In [1]: import numpy as np

In [2]: np.set_printoptions(precision=2, suppress=True, linewidth=120)

In [3]: rd = lambda a: np.round(a, 2) + 0

In [4]: rng = np.random.default_rng(586491)

In [5]: m1 = rng.normal(size=(29, 3)) + 20 * np.array([2, 1, 4])

In [6]: rd(m1)
Out[6]: 
array([[42.05, 20.69, 78.94],
       [40.28, 19.94, 80.21],
       [40.07, 21.91, 79.22],
       [39.89, 20.59, 80.85],
       [38.65, 22.38, 81.47],
       [40.5 , 21.66, 80.  ],
       [39.71, 18.16, 80.85],
       [38.4 , 19.92, 81.24],
       [38.74, 20.56, 80.2 ],
       [37.52, 20.41, 79.47],
       [40.54, 19.15, 77.65],
       [41.23, 18.29, 80.71],
       [40.52, 20.47, 79.92],
       [40.57, 20.16, 81.08],
       [40.58, 18.42, 79.47],
       [38.88, 20.34, 79.36],
       [38.89, 20.19, 79.47],
       [40.17, 22.86, 80.36],
       [39.81, 21.11, 80.73],
       [40.27, 18.56, 78.05],
       [40.  , 17.91, 80.43],
       [39.52, 19.67, 79.7 ],
       [38.71, 20.59, 80.02],
       [37.99, 19.47, 79.91],
       [40.86, 19.16, 78.88],
       [40.39, 19.19, 79.34],
       [38.5 , 19.48, 80.41],
       [40.34, 20.17, 79.55],
       [42.1 , 19.81, 79.4 ]])

In [7]: out = np.c_[m1[:, :1] @ np.array([[5]]), np.array([-6, -1, 6, 6, 5, 0, -5, 5, -5, 1, 2, -9, -4, -7, -4, -1, 4, -5, 6, 7, 1, -9, -2, 8, -6, 6, -1, -5, -9])]

In [8]: rd(out)
Out[8]: 
array([[210.27,  -6.  ],
       [201.42,  -1.  ],
       [200.35,   6.  ],
       [199.45,   6.  ],
       [193.27,   5.  ],
       [202.52,   0.  ],
       [198.53,  -5.  ],
       [192.01,   5.  ],
       [193.69,  -5.  ],
       [187.6 ,   1.  ],
       [202.69,   2.  ],
       [206.17,  -9.  ],
       [202.61,  -4.  ],
       [202.86,  -7.  ],
       [202.9 ,  -4.  ],
       [194.4 ,  -1.  ],
       [194.43,   4.  ],
       [200.87,  -5.  ],
       [199.06,   6.  ],
       [201.37,   7.  ],
       [199.98,   1.  ],
       [197.6 ,  -9.  ],
       [193.56,  -2.  ],
       [189.96,   8.  ],
       [204.32,  -6.  ],
       [201.97,   6.  ],
       [192.48,  -1.  ],
       [201.7 ,  -5.  ],
       [210.48,  -9.  ]])

In [9]: np.linalg.matrix_rank(np.c_[m1, out])
Out[9]: np.int64(4)

In [10]: print(np.linalg.matrix_rank(out))
2

In [11]: print(rd(out.sum(axis=0)))
[5778.53  -22.  ]

In [12]: out.shape
Out[12]: (29, 2)

In [13]: np.linalg.matrix_rank(out)
Out[13]: np.int64(2)

In [14]: print(rd(np.linalg.norm(out)))
1073.84

In [15]: rd(np.abs(out).max())
Out[15]: np.float64(210.48)
